$ python -q
>>> import numpy as np
>>> import numpy.linalg as la
>>> np.set_printoptions(suppress=True, linewidth=200)
>>> def rnd(a):
...     return np.round(a, 3) + 0
... 
>>> W0 = np.load("run13.npy")
>>> W0
array([[2, 4, 1, 0, 1, 0, 1, 1, 3, 1],
       [4, 0, 1, 1, 2, 2, 3, 2, 2, 1],
       [1, 1, 0, 2, 4, 2, 2, 2, 2, 3],
       [0, 1, 2, 4, 3, 1, 2, 0, 4, 2],
       [1, 2, 4, 3, 2, 4, 3, 2, 2, 3],
       [0, 2, 2, 1, 4, 2, 2, 3, 2, 2],
       [1, 3, 2, 2, 3, 2, 0, 2, 3, 2],
       [1, 2, 2, 0, 2, 3, 2, 4, 1, 2],
       [3, 2, 2, 4, 2, 2, 3, 1, 0, 2],
       [1, 1, 3, 2, 3, 2, 2, 2, 2, 2]])
>>> out = la.inv(W0)
>>> rnd(la.cond(W0))
np.float64(49.418)
>>> np.allclose(out, W0.T)
False
>>> rnd(la.slogdet(W0)[0])
np.float64(-1.0)
>>> r0, r1 = W0[0], W0[2]
>>> r0 @ r0
np.int64(34)
>>> p = (r0 @ r1) / (r0 @ r0) * r0
>>> np.outer(r0, r1)
array([[ 2,  2,  0,  4,  8,  4,  4,  4,  4,  6],
       [ 4,  4,  0,  8, 16,  8,  8,  8,  8, 12],
       [ 1,  1,  0,  2,  4,  2,  2,  2,  2,  3],
       [ 0,  0,  0,  0,  0,  0,  0,  0,  0,  0],
       [ 1,  1,  0,  2,  4,  2,  2,  2,  2,  3],
       [ 0,  0,  0,  0,  0,  0,  0,  0,  0,  0],
       [ 1,  1,  0,  2,  4,  2,  2,  2,  2,  3],
       [ 1,  1,  0,  2,  4,  2,  2,  2,  2,  3],
       [ 3,  3,  0,  6, 12,  6,  6,  6,  6,  9],
       [ 1,  1,  0,  2,  4,  2,  2,  2,  2,  3]])
>>> rnd((r1 - p) @ r0)
np.float64(0.0)
>>> la.matrix_rank(np.outer(r0, r1))
np.int64(1)
>>> m1 = np.array([[1, 1, 1, 1, 1, 2, 2, 0, 0, 1],
...     [1, 0, 0, 2, 2, 0, 0, 2, 2, 2],
...     [1, 2, 1, 1, 2, 1, 0, 2, 2, 1],
...     [0, 1, 0, 2, 1, 0, 2, 0, 1, 1],
...     [0, 1, 2, 1, 1, 1, 0, 0, 0, 2],
...     [0, 0, 0, 0, 0, 2, 0, 1, 0, 1],
...     [2, 2, 0, 2, 0, 0, 2, 2, 2, 2]])
>>> m1[1] = m1[0]
>>> m1
array([[1, 1, 1, 1, 1, 2, 2, 0, 0, 1],
       [1, 1, 1, 1, 1, 2, 2, 0, 0, 1],
       [1, 2, 1, 1, 2, 1, 0, 2, 2, 1],
       [0, 1, 0, 2, 1, 0, 2, 0, 1, 1],
       [0, 1, 2, 1, 1, 1, 0, 0, 0, 2],
       [0, 0, 0, 0, 0, 2, 0, 1, 0, 1],
       [2, 2, 0, 2, 0, 0, 2, 2, 2, 2]])
>>> rnd(np.trace(la.pinv(m1) @ m1))
np.float64(6.0)
>>> np.abs(np.diag(la.qr(m1)[1])) > 1e-9
array([ True,  True,  True,  True,  True,  True, False])
>>> np.allclose(m1[:-1].T @ la.lstsq(m1[:-1].T, m1[-1])[0], m1[-1])
False
>>> mat = np.load("m.npy")
>>> mat
array([[  1,  -1,   1,  -1],
       [  1,   0,   0,   0],
       [  1,   1,   1,   1],
       [  1,   2,   4,   8],
       [  1,   3,   9,  27],
       [  1,   4,  16,  64],
       [  1,   5,  25, 125],
       [  1,   6,  36, 216]])
>>> out = mat / np.sqrt((mat ** 2).mean(axis=1, keepdims=True))
>>> la.matrix_rank(out) == la.matrix_rank(mat)
np.True_
>>> out[0]
array([ 1., -1.,  1., -1.])
>>> la.matrix_rank(mat - mat.mean(axis=1, keepdims=True))
np.int64(3)
>>> rng = np.random.default_rng(4657)
>>> idx = rng.permutation(4)
>>> out = mat[:, idx] * rng.choice([-1, 1], 4)
>>> out
array([[ -1,   1,  -1,   1],
       [  0,   1,   0,   0],
       [  1,   1,  -1,  -1],
       [  8,   1,  -4,  -2],
       [ 27,   1,  -9,  -3],
       [ 64,   1, -16,  -4],
       [125,   1, -25,  -5],
       [216,   1, -36,  -6]])
>>> Uu, _, Vh = la.svd(mat.T @ out)
>>> rnd(Uu @ Vh)
array([[ 0.,  1.,  0.,  0.],
       [ 0.,  0.,  0., -1.],
       [ 0.,  0., -1.,  0.],
       [ 1.,  0.,  0.,  0.]])
>>> idx
array([3, 0, 2, 1])
>>> rnd(la.lstsq(mat, out)[0])
array([[ 0.,  1.,  0.,  0.],
       [ 0.,  0.,  0., -1.],
       [ 0.,  0., -1.,  0.],
       [ 1.,  0.,  0.,  0.]])
